$ python3 -q
>>> import numpy as np
>>> np.set_printoptions(suppress=True, linewidth=140)
>>> m1 = np.load("run6.npy")
>>> m1
array([[-1.,  0.,  0.,  0.,  0.,  0.,  0.,  0.],
       [ 0.,  1.,  0.,  0.,  0.,  0.,  0.,  0.],
       [ 0.,  0.,  1.,  0.,  0.,  0.,  0.,  0.],
       [ 0.,  0.,  0.,  1.,  0.,  0.,  0.,  0.],
       [ 0.,  0.,  0.,  0.,  1.,  0.,  0.,  0.],
       [ 0.,  0.,  0.,  0.,  0.,  1.,  0.,  0.],
       [ 0.,  0.,  0.,  0.,  0.,  0., -1.,  0.],
       [ 0.,  0.,  0.,  0.,  0.,  0.,  0.,  1.]])
>>> rng = np.random.default_rng(914)
>>> idx = rng.permutation(8)
>>> idx
array([5, 0, 4, 7, 6, 3, 1, 2])
>>> B = m1[idx][:, idx]
>>> np.diag(B)
array([ 1., -1.,  1.,  1., -1.,  1.,  1.,  1.])
>>> np.allclose(B, m1)
False
>>> np.round(np.linalg.det(B), 2), np.round(np.linalg.det(m1[idx]), 2)
(np.float64(1.0), np.float64(-1.0))
>>> np.trace(B)
np.float64(4.0)
>>> x = np.array([0, -2, -2, -1, 2, -1, -2, -2])
>>> np.round(np.linalg.inv(m1), 2)
array([[-1., -0., -0., -0., -0., -0., -0., -0.],
       [ 0.,  1.,  0.,  0.,  0.,  0.,  0.,  0.],
       [ 0.,  0.,  1.,  0.,  0.,  0.,  0.,  0.],
       [ 0.,  0.,  0.,  1.,  0.,  0.,  0.,  0.],
       [ 0.,  0.,  0.,  0.,  1.,  0.,  0.,  0.],
       [ 0.,  0.,  0.,  0.,  0.,  1.,  0.,  0.],
       [-0., -0., -0., -0., -0., -0., -1., -0.],
       [ 0.,  0.,  0.,  0.,  0.,  0.,  0.,  1.]])
>>> round(np.linalg.det(m1), 2)
np.float64(1.0)
>>> [p for p in range(1, 25) if np.allclose(np.linalg.matrix_power(m1, p), np.eye(8))]
[2, 4, 6, 8, 10, 12, 14, 16, 18, 20, 22, 24]
>>> 8 - np.linalg.matrix_rank(m1 - np.eye(8), tol=1e-8)
np.int64(6)
>>> B = m1 + rng.integers(-2, 3, (8, 1)) @ rng.integers(-2, 3, (1, 8))
>>> B
array([[-1.,  0.,  0.,  0.,  0.,  0.,  0.,  0.],
       [ 0.,  1.,  0.,  0.,  0.,  0.,  0.,  0.],
       [ 4., -4., -1.,  0.,  4.,  2.,  2., -2.],
       [ 4., -4., -2.,  1.,  4.,  2.,  2., -2.],
       [ 0.,  0.,  0.,  0.,  1.,  0.,  0.,  0.],
       [-4.,  4.,  2.,  0., -4., -1., -2.,  2.],
       [-4.,  4.,  2.,  0., -4., -2., -3.,  2.],
       [-4.,  4.,  2.,  0., -4., -2., -2.,  3.]])
>>> np.abs(B - m1).sum(axis=1)
array([ 0.,  0., 20., 20.,  0., 20., 20., 20.])
>>> B - m1
array([[ 0.,  0.,  0.,  0.,  0.,  0.,  0.,  0.],
       [ 0.,  0.,  0.,  0.,  0.,  0.,  0.,  0.],
       [ 4., -4., -2.,  0.,  4.,  2.,  2., -2.],
       [ 4., -4., -2.,  0.,  4.,  2.,  2., -2.],
       [ 0.,  0.,  0.,  0.,  0.,  0.,  0.,  0.],
       [-4.,  4.,  2.,  0., -4., -2., -2.,  2.],
       [-4.,  4.,  2.,  0., -4., -2., -2.,  2.],
       [-4.,  4.,  2.,  0., -4., -2., -2.,  2.]])
>>> np.linalg.matrix_rank(B - m1, tol=1e-8)
np.int64(1)
>>> ev, evecs = np.linalg.eigh(m1)
>>> x = np.array([5, 2, 1, 1, 1, 3, -5, 3])
>>> evecs * np.maximum(ev, 0) @ evecs.T
array([[0., 0., 0., 0., 0., 0., 0., 0.],
       [0., 1., 0., 0., 0., 0., 0., 0.],
       [0., 0., 1., 0., 0., 0., 0., 0.],
       [0., 0., 0., 1., 0., 0., 0., 0.],
       [0., 0., 0., 0., 1., 0., 0., 0.],
       [0., 0., 0., 0., 0., 1., 0., 0.],
       [0., 0., 0., 0., 0., 0., 0., 0.],
       [0., 0., 0., 0., 0., 0., 0., 1.]])
>>> np.round(np.linalg.eigvalsh(m1[1:, 1:]), 2)
array([-1.,  1.,  1.,  1.,  1.,  1.,  1.])
>>> evecs * np.abs(ev) @ evecs.T
array([[1., 0., 0., 0., 0., 0., 0., 0.],
       [0., 1., 0., 0., 0., 0., 0., 0.],
       [0., 0., 1., 0., 0., 0., 0., 0.],
       [0., 0., 0., 1., 0., 0., 0., 0.],
       [0., 0., 0., 0., 1., 0., 0., 0.],
       [0., 0., 0., 0., 0., 1., 0., 0.],
       [0., 0., 0., 0., 0., 0., 1., 0.],
       [0., 0., 0., 0., 0., 0., 0., 1.]])
